% python3 -q
>>> import numpy as np
>>> import numpy.linalg as la
>>> np.set_printoptions(suppress=True, linewidth=200)
>>> def rnd(a):
...     return np.round(a, 2) + 0
... 
>>> arr = np.load("sample17.npy")
>>> arr
array([[ 0,  3,  0,  0],
       [ 0,  0,  1,  0],
       [ 0,  0,  0, -1],
       [ 2,  0,  0,  0]])
>>> rng = np.random.default_rng(65655)
>>> idx = rng.permutation(4)
>>> other = arr[:, idx] * rng.choice([-1, 1], 4)
>>> other
array([[ 0,  0, -3,  0],
       [-1,  0,  0,  0],
       [ 0,  0,  0,  1],
       [ 0, -2,  0,  0]])
>>> U, _, Vh = la.svd(arr.T @ other)
>>> U @ Vh
array([[ 0., -1.,  0.,  0.],
       [ 0.,  0., -1.,  0.],
       [-1.,  0.,  0.,  0.],
       [ 0.,  0.,  0., -1.]])
>>> idx
array([2, 0, 1, 3])
>>> rnd(la.svd(arr, compute_uv=False))
array([3., 2., 1., 1.])
>>> arr[:, 3] @ arr[:, 2]
np.int64(0)
>>> arr.T @ arr
array([[4, 0, 0, 0],
       [0, 9, 0, 0],
       [0, 0, 1, 0],
       [0, 0, 0, 1]])
>>> rnd(la.pinv(arr))
array([[ 0.  ,  0.  ,  0.  ,  0.5 ],
       [ 0.33,  0.  ,  0.  ,  0.  ],
       [ 0.  ,  1.  ,  0.  ,  0.  ],
       [ 0.  ,  0.  , -1.  ,  0.  ]])
>>> U, sig, Vh = la.svd(arr, full_matrices=False)
>>> U.T @ U
array([[1., 0., 0., 0.],
       [0., 1., 0., 0.],
       [0., 0., 1., 0.],
       [0., 0., 0., 1.]])
>>> rnd(np.cumsum(sig ** 2) / np.sum(sig ** 2))
array([0.6 , 0.87, 0.93, 1.  ])
>>> sig
array([3., 2., 1., 1.])
>>> np.allclose(U * sig @ Vh, arr)
True
>>> rnd(np.sqrt((sig ** 2).sum())), rnd(la.norm(arr))
(np.float64(3.87), np.float64(3.87))
>>> rnd(sig / sig[0])
array([1.  , 0.67, 0.33, 0.33])
>>> U.T @ arr @ Vh.T
array([[3., 0., 0., 0.],
       [0., 2., 0., 0.],
       [0., 0., 1., 0.],
       [0., 0., 0., 1.]])
>>> mat = np.loadtxt("layer8.csv", delimiter=",")
>>> mat
array([[ 0.32, -1.83, -3.33],
       [ 0.62,  0.  , -2.62],
       [ 0.64,  0.11, -2.57],
       [ 0.82,  1.12, -2.03],
       [ 0.97,  1.87, -1.38],
       [ 0.98,  1.93, -1.28],
       [ 1.  ,  2.  , -1.06],
       [ 1.  ,  1.99, -0.9 ],
       [ 0.94,  1.79, -0.57],
       [ 0.94,  1.79, -0.57],
       [ 0.79,  1.36, -0.3 ],
       [ 0.3 ,  0.37, -0.03],
       [ 0.07,  0.08,  0.  ],
       [-0.24, -0.2 , -0.01],
       [-0.45, -0.31, -0.04],
       [-0.57, -0.35, -0.06],
       [-0.76, -0.37, -0.11],
       [-0.84, -0.37, -0.13],
       [-2.3 ,  0.78, -0.66],
       [-2.48,  1.06, -0.75],
       [-3.15,  2.32, -1.08],
       [-4.29,  5.18, -1.69],
       [-7.65, 18.27, -3.77],
       [-7.98, 19.9 , -3.99]])
>>> C = mat[[1, 13]].astype(float)
>>> for _ in range(6):
...     idx = la.norm(mat[:, None] - C, axis=-1).argmin(axis=1)
...     C = np.array([mat[idx == j].mean(axis=0) for j in range(2)])
... 
>>> idx
array([1, 1, 1, 1, 1, 1, 1, 1, 1, 1, 1, 1, 1, 1, 1, 1, 1, 1, 1, 1, 1, 1, 0, 0])
>>> rnd(C[1] - C[0])
array([  7.56, -18.16,   2.92])
>>> rnd(C)
array([[-7.82, 19.08, -3.88],
       [-0.26,  0.92, -0.96]])
>>> M = np.array([[0, 0, 1], [2, 0, 0], [0, 0, 0]])
>>> M
array([[0, 0, 1],
       [2, 0, 0],
       [0, 0, 0]])
>>> rnd(la.norm(M, axis=0))
array([2., 0., 1.])
>>> M @ M.T
array([[1, 0, 0],
       [0, 4, 0],
       [0, 0, 0]])
>>> rnd(la.svd(M, compute_uv=False))
array([2., 1., 0.])
>>> rank = la.matrix_rank(M)
>>> rank
np.int64(2)
>>> ns = la.svd(M)[2][rank:].T
>>> [int(la.matrix_rank(np.delete(M, i, axis=0))) for i in range(3)]
[1, 1, 2]
>>> la.matrix_rank(M.T @ M), la.matrix_rank(M @ M.T)
(np.int64(2), np.int64(2))
>>> O, _ = la.qr(np.array([[-0.4, -0.4, -0.4], [-2.1, -0.3, -1.5], [-0.2, -0.7, -1.0]]))
>>> X = 3 * O
>>> rnd(X)
array([[-0.56,  1.29, -2.65],
       [-2.93, -0.5 ,  0.38],
       [-0.28,  2.66,  1.35]])
>>> other = la.inv(X)
>>> rnd(other)
array([[-0.06, -0.33, -0.03],
       [ 0.14, -0.06,  0.3 ],
       [-0.29,  0.04,  0.15]])
>>> rnd(la.inv(other))
array([[-0.56,  1.29, -2.65],
       [-2.93, -0.5 ,  0.38],
       [-0.28,  2.66,  1.35]])
>>> rnd(la.cond(X))
np.float64(1.0)
>>> u, v = X[0], X[1]
>>> rnd(u @ v)
np.float64(0.0)
>>> pr = (u @ v) / (u @ u) * u
>>> rnd(la.norm(u + v) ** 2 + la.norm(u - v) ** 2)
np.float64(36.0)
>>> rnd(pr)
array([0., 0., 0.])
>>> idx = rng.permutation(3)
>>> other = X[:, idx] * rng.choice([-1, 1], 3)
>>> rnd(other)
array([[ 2.65,  1.29,  0.56],
       [-0.38, -0.5 ,  2.93],
       [-1.35,  2.66,  0.28]])
>>> U, _, Vh = la.svd(X.T @ other)
>>> rnd(la.lstsq(X, other)[0])
array([[ 0.,  0., -1.],
       [ 0.,  1.,  0.],
       [-1.,  0.,  0.]])
>>> rnd(U @ Vh)
array([[ 0.,  0., -1.],
       [ 0.,  1.,  0.],
       [-1.,  0.,  0.]])
>>> J = np.load("arr.npy")
>>> rnd(J)
array([[-0.43,  0.08,  0.9 ],
       [ 0.29, -0.93,  0.22],
       [ 0.86,  0.35,  0.38]])
>>> vec = np.array([3, -2, -7])
>>> rnd(np.abs(la.eigvals(J)))
array([1., 1., 1.])
>>> rnd(la.inv(J))
array([[-0.43,  0.29,  0.86],
       [ 0.08, -0.93,  0.35],
       [ 0.9 ,  0.22,  0.38]])
>>> t = np.radians(46)
>>> Rm = np.eye(3)
>>> Rm[1, 1] = Rm[2, 2] = np.cos(t)
>>> Rm[1, 2], Rm[2, 1] = -np.sin(t), np.sin(t)
>>> rnd(Rm)
array([[ 1.  ,  0.  ,  0.  ],
       [ 0.  ,  0.69, -0.72],
       [ 0.  ,  0.72,  0.69]])
>>> other = J @ Rm.T
>>> rnd(la.svd(J, compute_uv=False)), rnd(la.svd(other, compute_uv=False))
(array([1., 1., 1.]), array([1., 1., 1.]))
>>> rnd(np.abs(other - J).max(axis=0))
array([0.  , 0.67, 0.74])
>>> rnd(other)
array([[-0.43, -0.59,  0.68],
       [ 0.29, -0.81, -0.52],
       [ 0.86, -0.03,  0.51]])
>>> rnd((J - J.T) / 2)
array([[ 0.  , -0.1 ,  0.02],
       [ 0.1 ,  0.  , -0.07],
       [-0.02,  0.07,  0.  ]])
>>> rnd(np.abs(la.eigvals(J)).max())
np.float64(1.0)
>>> rnd(J @ J)
array([[ 0.98,  0.21, -0.03],
       [-0.2 ,  0.97,  0.13],
       [ 0.06, -0.13,  0.99]])
>>> rnd(la.matrix_power(J, 3))
array([[-0.39, -0.12,  0.91],
       [ 0.48, -0.87,  0.08],
       [ 0.79,  0.47,  0.4 ]])
>>> rnd(np.trace(J))
np.float64(-0.98)
>>> t = np.sort(rng.uniform(-2, 2, 25))
>>> m1 = np.c_[t, t ** 2, t ** 3] @ np.array([[-3, 3, -2, -1], [1, 1, -2, 2], [-3, -2, 3, 2]])
>>> rnd(m1)
array([[ 29.89,  11.63, -24.  ,  -4.6 ],
       [ 25.17,   8.96, -19.44,  -3.08],
       [ 23.48,   8.03, -17.83,  -2.57],
       [ 22.02,   7.23, -16.45,  -2.14],
       [ 17.57,   4.86, -12.27,  -0.92],
       [  7.77,   0.28,  -3.61,   0.94],
       [  7.18,   0.06,  -3.14,   0.99],
       [  5.78,  -0.41,  -2.07,   1.06],
       [  5.58,  -0.47,  -1.92,   1.06],
       [  4.76,  -0.69,  -1.34,   1.06],
       [  2.16,  -1.  ,   0.11,   0.76],
       [  2.11,  -1.  ,   0.13,   0.75],
       [  1.24,  -0.82,   0.33,   0.49],
       [  1.2 ,  -0.81,   0.34,   0.47],
       [  0.94,  -0.7 ,   0.33,   0.37],
       [  0.43,  -0.38,   0.22,   0.16],
       [ -0.49,   0.52,  -0.38,  -0.1 ],
       [ -0.78,   0.83,  -0.61,  -0.09],
       [ -2.49,   1.86,  -1.34,   0.85],
       [ -4.57,   2.03,  -1.12,   2.62],
       [ -5.07,   1.99,  -0.98,   3.06],
       [ -6.48,   1.77,  -0.47,   4.35],
       [ -7.01,   1.66,  -0.25,   4.83],
       [-15.91,  -1.4 ,   4.87,  12.97],
       [-18.73,  -2.61,   6.77,  15.51]])
>>> dist = la.norm(mat[:, None] - mat[None], axis=-1)
>>> (dist + 1e9 * np.eye(24)).round(6).argmin(axis=1)
array([ 1,  2,  1,  4,  5,  4,  7,  6,  9,  8,  8, 12, 11, 14, 15, 14, 17, 16, 19, 18, 19, 20, 23, 22])
>>> dist[23].round(6).argsort(kind="stable")[:4]
array([23, 22, 21, 20])
>>> la.matrix_rank(dist ** 2)
np.int64(5)
>>> rnd(dist[:5, :5])
array([[0.  , 1.99, 2.11, 3.26, 4.23],
       [1.99, 0.  , 0.12, 1.28, 2.27],
       [2.11, 0.12, 0.  , 1.16, 2.15],
       [3.26, 1.28, 1.16, 0.  , 1.  ],
       [4.23, 2.27, 2.15, 1.  , 0.  ]])
